% python3 -q
>>> import numpy as np
>>> from numpy import linalg as LA
>>> np.set_printoptions(precision=2, suppress=True, linewidth=120, sign=" ")
>>> m1 = np.loadtxt("mat.csv", delimiter=",")
>>> m1
array([[ 0.,  1.,  0.,  0.,  0.],
       [ 1.,  0.,  0.,  0.,  0.],
       [ 0.,  0.,  1.,  0.,  0.],
       [ 0.,  0.,  0.,  0.,  1.],
       [ 0.,  0.,  0.,  1.,  0.]])
>>> print(m1 @ np.ones(5))
[ 1.  1.  1.  1.  1.]
>>> print(LA.matrix_power(m1, 100))
[[ 1.  0.  0.  0.  0.]
 [ 0.  1.  0.  0.  0.]
 [ 0.  0.  1.  0.  0.]
 [ 0.  0.  0.  1.  0.]
 [ 0.  0.  0.  0.  1.]]
>>> LA.matrix_power(m1, 2)
array([[ 1.,  0.,  0.,  0.,  0.],
       [ 0.,  1.,  0.,  0.,  0.],
       [ 0.,  0.,  1.,  0.,  0.],
       [ 0.,  0.,  0.,  1.,  0.],
       [ 0.,  0.,  0.,  0.,  1.]])
>>> pr = np.eye(5)[0]
>>> for _ in range(4):
...     pr = pr @ m1
...     print(pr.round(2))
... 
[ 0.  1.  0.  0.  0.]
[ 1.  0.  0.  0.  0.]
[ 0.  1.  0.  0.  0.]
[ 1.  0.  0.  0.  0.]
>>> O, Rm = LA.qr(m1)
>>> O.shape, Rm.shape
((5, 5), (5, 5))
>>> Rm
array([[-1.,  0.,  0.,  0.,  0.],
       [ 0., -1.,  0.,  0.,  0.],
       [ 0.,  0.,  1.,  0.,  0.],
       [ 0.,  0.,  0., -1.,  0.],
       [ 0.,  0.,  0.,  0., -1.]])
>>> O.T @ O
array([[ 1.,  0.,  0.,  0.,  0.],
       [ 0.,  1.,  0.,  0.,  0.],
       [ 0.,  0.,  1.,  0.,  0.],
       [ 0.,  0.,  0.,  1.,  0.],
       [ 0.,  0.,  0.,  0.,  1.]])
>>> np.trace(O @ O.T)
np.float64(5.0)
>>> x = np.array([2, 1, 0, 2, -2])
>>> rhs = m1 @ x
>>> coef, lr = np.zeros(5), 1 / LA.norm(m1, 2) ** 2
>>> for i in range(300):
...     coef -= lr * m1.T @ (m1 @ coef - rhs)
...     if i % 50 == 0: print(i, round(LA.norm(m1 @ coef - rhs), 2))
... 
0 0.0
50 0.0
100 0.0
150 0.0
200 0.0
250 0.0
>>> round(LA.cond(m1), 2)
np.float64(1.0)
>>> w, V = LA.eigh(m1)
>>> x = np.array([2, 0, 1, 1, 1])
>>> x @ m1 @ x
np.float64(3.0)
>>> np.abs(m1).sum(axis=1).max(), np.abs(w).max()
(np.float64(1.0), np.float64(1.0))
>>> w, V = LA.eigh(m1)
>>> w.sum(), np.trace(m1)
(np.float64(1.0), np.float64(1.0))
>>> w
array([-1., -1.,  1.,  1.,  1.])
>>> print(LA.eigvalsh(m1 @ m1))
[ 1.  1.  1.  1.  1.]
>>> LA.eigvalsh(m1 + 2 * np.eye(5))
array([ 1.,  1.,  3.,  3.,  3.])
>>> np.round(V @ np.diag(w) @ V.T, 2) + 0
array([[ 0.,  1.,  0.,  0.,  0.],
       [ 1.,  0.,  0.,  0.,  0.],
       [ 0.,  0.,  1.,  0.,  0.],
       [ 0.,  0.,  0.,  0.,  1.],
       [ 0.,  0.,  0.,  1.,  0.]])
>>> other = np.array([[6, 5, 8, 3, 0],
...     [5, 3, 7, 0, 1],
...     [7, 9, 1, 1, 0],
...     [0, 5, 1, 4, 3],
...     [1, 3, 7, 9, 9]])
>>> X = other - other.T
>>> X
array([[ 0,  0,  1,  3, -1],
       [ 0,  0, -2, -5, -2],
       [-1,  2,  0,  0, -7],
       [-3,  5,  0,  0, -6],
       [ 1,  2,  7,  6,  0]])
>>> rank = LA.matrix_rank(X)
>>> rank
np.int64(4)
>>> null = LA.svd(X)[2][rank:].T
>>> np.round(null @ null.T, 2) + 0
array([[ 0.59,  0.39, -0.28,  0.1 ,  0.03],
       [ 0.39,  0.25, -0.18,  0.07,  0.02],
       [-0.28, -0.18,  0.14, -0.05, -0.01],
       [ 0.1 ,  0.07, -0.05,  0.02,  0.  ],
       [ 0.03,  0.02, -0.01,  0.  ,  0.  ]])
>>> np.round(X @ null, 2) + 0
array([[ 0.],
       [ 0.],
       [ 0.],
       [ 0.],
       [ 0.]])
>>> null.shape
(5, 1)
>>> np.allclose(X @ null, 0)
True
>>> LA.matrix_rank(X.T @ X), LA.matrix_rank(X @ X.T)
(np.int64(4), np.int64(4))
>>> left, sig, Vh = LA.svd(X)
>>> np.argmax(sig[:-1] / (sig[1:] + 1e-6)) + 1
np.int64(4)
>>> other = left[:, :4] @ np.diag(sig[:4]) @ Vh[:4]
>>> print(LA.matrix_rank(other))
4
>>> np.round(np.abs(X - other).max(), 2)
np.float64(0.0)
>>> round(float(LA.norm(X - other, 2)), 2), np.round(sig[4], 2)
(0.0, np.float64(0.0))
>>> np.round(LA.norm(X - other) / LA.norm(X), 2)
np.float64(0.0)
>>> T = np.stack([X, -1 * X, X[::-1]])
>>> T.sum(axis=0)
array([[ 1,  2,  7,  6,  0],
       [-3,  5,  0,  0, -6],
       [-1,  2,  0,  0, -7],
       [ 0,  0, -2, -5, -2],
       [ 0,  0,  1,  3, -1]])
>>> (T @ X.T).shape
(3, 5, 5)
>>> print(LA.matrix_rank(T))
[ 4  4  4]
>>> LA.norm(T, axis=(1, 2))
array([ 16.06,  16.06,  16.06])
>>> np.einsum("bij,cij->bc", T, T)
array([[ 258, -258,  128],
       [-258,  258, -128],
       [ 128, -128,  258]])
>>> np.round(LA.det(T), 2) + 0
array([ 0.,  0.,  0.])
